% python3 -q
>>> import numpy as np
>>> np.set_printoptions(precision=2, suppress=True, linewidth=140)
>>> data = np.load("a.npy")
>>> data
array([[ 0.37,  0.93],
       [-0.93,  0.37]])
>>> # orthonormal columns
>>> r0 = np.array([1, -1])
>>> out = data + np.outer(r0, np.eye(2)[0])
>>> np.round(np.linalg.det(out) / np.linalg.det(data), 2), round(1 + np.linalg.solve(data, r0)[0], 2)
(np.float64(2.3), np.float64(2.3))
>>> np.round(np.einsum("ij,ji->", data, data), 2)
np.float64(-1.44)
>>> np.linalg.eigvals(data)
array([0.37+0.93j, 0.37-0.93j])
>>> round(float(np.linalg.det(2 * data)), 2), np.round(np.linalg.det(data), 2)
(4.0, np.float64(1.0))
>>> round(np.linalg.det(data.T), 2)
np.float64(1.0)
>>> round(float(np.linalg.norm(data[1] - data[0])), 2)
1.41
>>> np.linalg.svd(data, compute_uv=False)
array([1., 1.])
>>> np.round(data.T @ data, 2) + 0
array([[1., 0.],
       [0., 1.]])
>>> np.round(data[:, 0] @ data[:, 1], 2)
np.float64(-0.0)
>>> gram = data.T @ data
>>> np.allclose(gram, gram.T)
True
>>> np.trace(gram), (data ** 2).sum()
(np.float64(2.0), np.float64(2.0))
>>> np.linalg.eigvalsh(gram)[::-1]
array([1., 1.])
>>> arr = np.array([[-3, 0, -2], [0, 0, 0], [0, 0, 0]])
>>> arr
array([[-3,  0, -2],
       [ 0,  0,  0],
       [ 0,  0,  0]])
>>> left, sigma, vt = np.linalg.svd(arr)
>>> sigma
array([3.61, 0.  , 0.  ])
>>> out = left[:, :1] @ np.diag(sigma[:1]) @ vt[:1]
>>> np.linalg.matrix_rank(arr, rtol=0.05)
np.int64(1)
>>> round(np.linalg.norm(arr - out) / np.linalg.norm(arr), 2)
np.float64(0.0)
>>> round(float(np.abs(arr - out).max()), 2)
0.0
>>> np.linalg.matrix_rank(out)
np.int64(1)
>>> np.linalg.matrix_rank(arr, rtol=0.1)
np.int64(1)
>>> np.argsort(-np.linalg.norm(arr, axis=0).round(6), kind="stable")[:3]
array([0, 2, 1])
>>> P = np.triu(np.array([[3, 2], [-1, -3]]), 1) + np.eye(2)
>>> out = P @ data @ np.linalg.inv(P)
>>> np.poly(out)
array([ 1.  , -0.75,  1.  ])
>>> round(float(np.trace(out)), 2), round(np.trace(data), 2)
(0.75, np.float64(0.75))
>>> round(float(np.linalg.det(out)), 2)
1.0
>>> out
array([[-1.48,  4.64],
       [-0.93,  2.23]])
>>> m1 = np.load("m.npy")
>>> m1
array([[2, 2, 2],
       [2, 4, 4],
       [2, 4, 6]])
>>> vals, evecs = np.linalg.eig(m1)
>>> np.sort(np.linalg.eigvals(np.linalg.inv(m1)))
array([0.1 , 0.78, 1.62])
>>> round(np.prod(vals), 2)
np.float64(8.0)
>>> np.sort(np.linalg.eigvals(m1 @ m1))
array([  0.38,   1.65, 101.97])
>>> rng = np.random.default_rng(11)
>>> labels = rng.permutation(3)
>>> out = m1[:, labels] * rng.choice([-1, 1], 3)
>>> out
array([[ 2, -2,  2],
       [ 4, -2,  4],
       [ 4, -2,  6]])
>>> left, _, vt = np.linalg.svd(m1.T @ out)
>>> labels
array([1, 0, 2])
>>> np.round(left @ vt, 2) + 0
array([[ 0., -1.,  0.],
       [ 1.,  0.,  0.],
       [ 0.,  0.,  1.]])
>>> r0 = np.array([0, -3]) + 0.5
>>> X = np.outer(r0, r0) / (r0 @ r0)
>>> X
array([[ 0.04, -0.19],
       [-0.19,  0.96]])
>>> [int(np.linalg.matrix_rank(np.linalg.matrix_power(arr, p))) for p in range(1, 4)]
[1, 1, 1]
>>> np.sort(np.linalg.eigvals(arr))
array([-3.,  0.,  0.])
>>> vec = np.array([-7, -3])
>>> np.eye(2) - X
array([[0.96, 0.19],
       [0.19, 0.04]])
>>> X @ X @ vec
array([ 0.31, -1.54])
>>> np.linalg.eigvalsh(2 * X - np.eye(2))
array([-1.,  1.])
>>> (vec - X @ vec) @ (X @ vec)
np.float64(0.0)
>>> rk = np.linalg.matrix_rank(X)
>>> rk
np.int64(1)
>>> ns = np.linalg.svd(X)[2][rk:].T
>>> ns @ ns.T
array([[0.96, 0.19],
       [0.19, 0.04]])
>>> [int(np.linalg.matrix_rank(X[:, :j + 1])) for j in range(2)]
[1, 1]
>>> ns.shape
(2, 1)
>>> [int(np.linalg.matrix_rank(np.delete(X, i, axis=0))) for i in range(2)]
[1, 1]
>>> np.linalg.matrix_rank(X.T @ X), np.linalg.matrix_rank(X @ X.T)
(np.int64(1), np.int64(1))
>>> ns[:, 0] / ns[np.abs(ns[:, 0]).round(6).argmax(), 0]
array([1. , 0.2])
>>> round(np.linalg.norm(X, 1), 2), round(np.linalg.norm(X, np.inf), 2)
(np.float64(1.15), np.float64(1.15))
>>> round(np.linalg.norm(X[0] - X[1]), 2)
np.float64(1.18)
>>> round(np.linalg.norm(X, 2), 2)
np.float64(1.0)
>>> J = np.loadtxt("case1.csv", delimiter=",")
>>> J
array([[ 3., 15., -3.],
       [ 3., 15.,  1.],
       [ 1.,  5.,  3.]])
>>> # column 1 is much longer than the rest
>>> left, sigma, vt = np.linalg.svd(J)
>>> evecs = vt[:(sigma > 1e-8).sum()]
>>> vec = J[2] + -1 * J[0] + rng.integers(2) * np.eye(3)[1]
>>> vec
array([-2., -9.,  6.])
>>> np.diag(evecs.T @ evecs)
array([0.04, 0.96, 1.  ])
>>> np.allclose(evecs.T @ evecs @ vec, vec)
False
>>> P = np.triu(np.array([[1, 0, -1], [0, 2, -1], [-2, 0, 2]]), 1) + np.eye(3)
>>> out = P @ J @ np.linalg.inv(P)
>>> round(np.linalg.det(out), 2)
np.float64(0.0)
>>> P @ J - J @ P
array([[-1., -5., 15.],
       [-1., -5., 15.],
       [ 0.,  0.,  6.]])
>>> X @ X
array([[ 0.04, -0.19],
       [-0.19,  0.96]])
>>> np.trace(X)
np.float64(1.0)
>>> (X + X.T) / 2
array([[ 0.04, -0.19],
       [-0.19,  0.96]])
>>> round(float(np.linalg.det(X)), 2)
-0.0
>>> np.linalg.matrix_power(X, 2)
array([[ 0.04, -0.19],
       [-0.19,  0.96]])
>>> np.allclose(X @ X.T, X.T @ X)
True
>>> left, sigma, vt = np.linalg.svd(J)
>>> np.argmax(sigma[:-1] / (sigma[1:] + 1e-6)) + 1
np.int64(2)
>>> sigma.round(2) + 0
array([22.24,  4.3 ,  0.  ])
>>> out = left[:, :2] @ np.diag(sigma[:2]) @ vt[:2]
>>> round(float(np.linalg.norm(J - out) / np.linalg.norm(J)), 2)
0.0
>>> np.linalg.matrix_rank(J, rtol=0.05)
np.int64(2)
>>> round(np.linalg.norm(J - out, 2), 2), np.round(sigma[2], 2)
(np.float64(0.0), np.float64(0.0))
>>> round(np.abs(J - out).max(), 2)
np.float64(0.0)
>>> M = np.array([[1.19, -3.6, -2.38],
...     [2.24, -6.69, -4.45],
...     [-0.67, 2.05, 1.33],
...     [-0.06, 0.13, 0.07],
...     [-1.9, 5.68, 3.79],
...     [0.43, -1.09, -0.74],
...     [0.14, -0.37, -0.28],
...     [-0.38, 1.15, 0.77],
...     [-1.59, 4.74, 3.15],
...     [0.56, -1.7, -1.13],
...     [0.32, -1.04, -0.69],
...     [0.77, -2.37, -1.56],
...     [0.25, -0.72, -0.45],
...     [0.23, -0.69, -0.47],
...     [0.38, -1.07, -0.7],
...     [1.65, -4.89, -3.26]])
>>> gram = np.cov(M, rowvar=False)
>>> np.corrcoef(M.T)
array([[ 1., -1., -1.],
       [-1.,  1.,  1.],
       [-1.,  1.,  1.]])
>>> gram.shape
(3, 3)
>>> np.argwhere(np.triu(np.abs(np.corrcoef(M.T)) > 0.8, 1))
array([[0, 1],
       [0, 2],
       [1, 2]])
>>> r0, v = M[6], M[13]
>>> round(float(r0 @ v), 2)
0.42
>>> p = (r0 @ v) / (r0 @ r0) * r0
>>> round(float((v - p) @ r0), 2)
0.0
>>> p
array([ 0.25, -0.66, -0.5 ])
>>> np.linalg.matrix_rank(np.outer(r0, v))
np.int64(1)
>>> round(np.linalg.norm(r0 + v) ** 2 + np.linalg.norm(r0 - v) ** 2, 2)
np.float64(1.97)
>>> left, sigma, vt = np.linalg.svd(M)
>>> sigma
array([15.52,  0.08,  0.05])
>>> out = left[:, :1] @ np.diag(sigma[:1]) @ vt[:1]
>>> np.linalg.matrix_rank(out)
np.int64(1)
>>> D = np.linalg.norm(M[:, None] - M[None], axis=-1)
>>> np.unravel_index(D.round(6).argmax(), D.shape)
(np.int64(1), np.int64(4))
>>> np.linalg.matrix_rank(D ** 2)
np.int64(5)
>>> K = 4 * np.eye(4) + np.eye(4, k=1)
>>> K
array([[4., 1., 0., 0.],
       [0., 4., 1., 0.],
       [0., 0., 4., 1.],
       [0., 0., 0., 4.]])
>>> P = np.triu(np.array([[1, -2, 0, 2], [1, -2, -2, 1], [1, 1, 2, 2], [1, 1, 2, -1]]), 1) + np.eye(4)
>>> out = P @ K @ np.linalg.inv(P)
>>> np.trace(out), np.trace(K)
(np.float64(16.0), np.float64(16.0))
>>> np.poly(out)
array([   1.,  -16.,   96., -256.,  256.])
>>> out
array([[ 4.,  1.,  0., -1.],
       [ 0.,  4.,  1., -4.],
       [ 0.,  0.,  4.,  1.],
       [ 0.,  0.,  0.,  4.]])
>>> np.linalg.matrix_rank(out)
np.int64(4)
>>> r0 = np.array([2, 1, 2, 2])
>>> out = K + np.outer(r0, np.eye(4)[0])
>>> np.linalg.matrix_rank(out - K)
np.int64(1)
>>> np.linalg.matrix_rank(np.linalg.inv(out) - np.linalg.inv(K), tol=1e-8)
np.int64(1)
>>> left, sigma = np.linalg.svd(K)
Traceback (most recent call last):
  File "<python-input-130>", line 1, in <module>
    left, sigma = np.linalg.svd(K)
    ^^^^^^^^^^^
ValueError: too many values to unpack (expected 2)
>>> left, sigma, vt = np.linalg.svd(K, full_matrices=False)
>>> np.allclose(left * sigma @ vt, K)
True
>>> left.shape, sigma.shape, vt.shape
((4, 4), (4,), (4, 4))
>>> sigma / sigma[0]
array([1.  , 0.91, 0.78, 0.67])
